In [1]: import numpy as np

In [2]: np.set_printoptions(suppress=True, linewidth=120)

In [3]: def rd(a):
   ...:     return np.round(a, 2) + 0
   ...: 

In [4]: M = np.load("data.npy")

In [5]: rd(M)
Out[5]: 
array([[ 0.01, -0.08,  0.06],
       [-0.08,  0.6 , -0.48],
       [ 0.06, -0.48,  0.39]])

In [6]: left, sigma, Vt = np.linalg.svd(M)

In [7]: np.argmax(sigma[:-1] / (sigma[1:] + 1e-6)) + 1
Out[7]: np.int64(1)

In [8]: B = left[:, :1] @ np.diag(sigma[:1]) @ Vt[:1]

In [9]: rd(np.linalg.norm(M - B) / np.linalg.norm(M))
Out[9]: np.float64(0.0)

In [10]: rd(np.abs(M - B).max())
Out[10]: np.float64(0.0)

In [11]: np.linalg.matrix_rank(M, rtol=0.05)
Out[11]: np.int64(1)

In [12]: W0 = np.diag(np.array([2, 0, 1, 0, 2, 1]))

In [13]: W0
Out[13]: 
array([[2, 0, 0, 0, 0, 0],
       [0, 0, 0, 0, 0, 0],
       [0, 0, 1, 0, 0, 0],
       [0, 0, 0, 0, 0, 0],
       [0, 0, 0, 0, 2, 0],
       [0, 0, 0, 0, 0, 1]])

In [14]: rng = np.random.default_rng(90803)

In [15]: labels = rng.permutation(6)

In [16]: labels
Out[16]: array([3, 5, 1, 4, 0, 2])

In [17]: B = W0[labels][:, labels]

In [18]: np.diag(B)
Out[18]: array([0, 1, 0, 2, 2, 1])

In [19]: np.allclose(B, W0)
Out[19]: False

In [20]: np.trace(B)
Out[20]: np.int64(6)

In [21]: rd(np.sort(np.abs(np.linalg.eigvals(B))))
Out[21]: array([0., 0., 1., 1., 2., 2.])

In [22]: X = np.load("block15.npy")

In [23]: X
Out[23]: 
array([[  4,  -2,   2,  -9,   5],
       [ -7,  -3,  -2,   2,  -8],
       [  8,  11,  18,   5,  17],
       [  4,  -3,  12, -16,  10],
       [ -9, -16,   0, -23,  -9]])

In [24]: np.trace(X)
Out[24]: np.int64(-6)

In [25]: rd(np.linalg.det(X))
Out[25]: np.float64(0.0)

In [26]: np.allclose(X, X.T)
Out[26]: False

In [27]: rd(np.sort(np.abs(np.linalg.eigvals(X))))
Out[27]: array([ 0.  ,  0.  ,  6.92, 13.6 , 14.53])

In [28]: (X + X.T) / 2
Out[28]: 
array([[  4. ,  -4.5,   5. ,  -2.5,  -2. ],
       [ -4.5,  -3. ,   4.5,  -0.5, -12. ],
       [  5. ,   4.5,  18. ,   8.5,   8.5],
       [ -2.5,  -0.5,   8.5, -16. ,  -6.5],
       [ -2. , -12. ,   8.5,  -6.5,  -9. ]])

In [29]: np.linalg.determinant(X)
AttributeError: module 'numpy.linalg' has no attribute 'determinant'


In [30]: rd(np.abs(np.linalg.eigvals(X)).max())
Out[30]: np.float64(14.53)
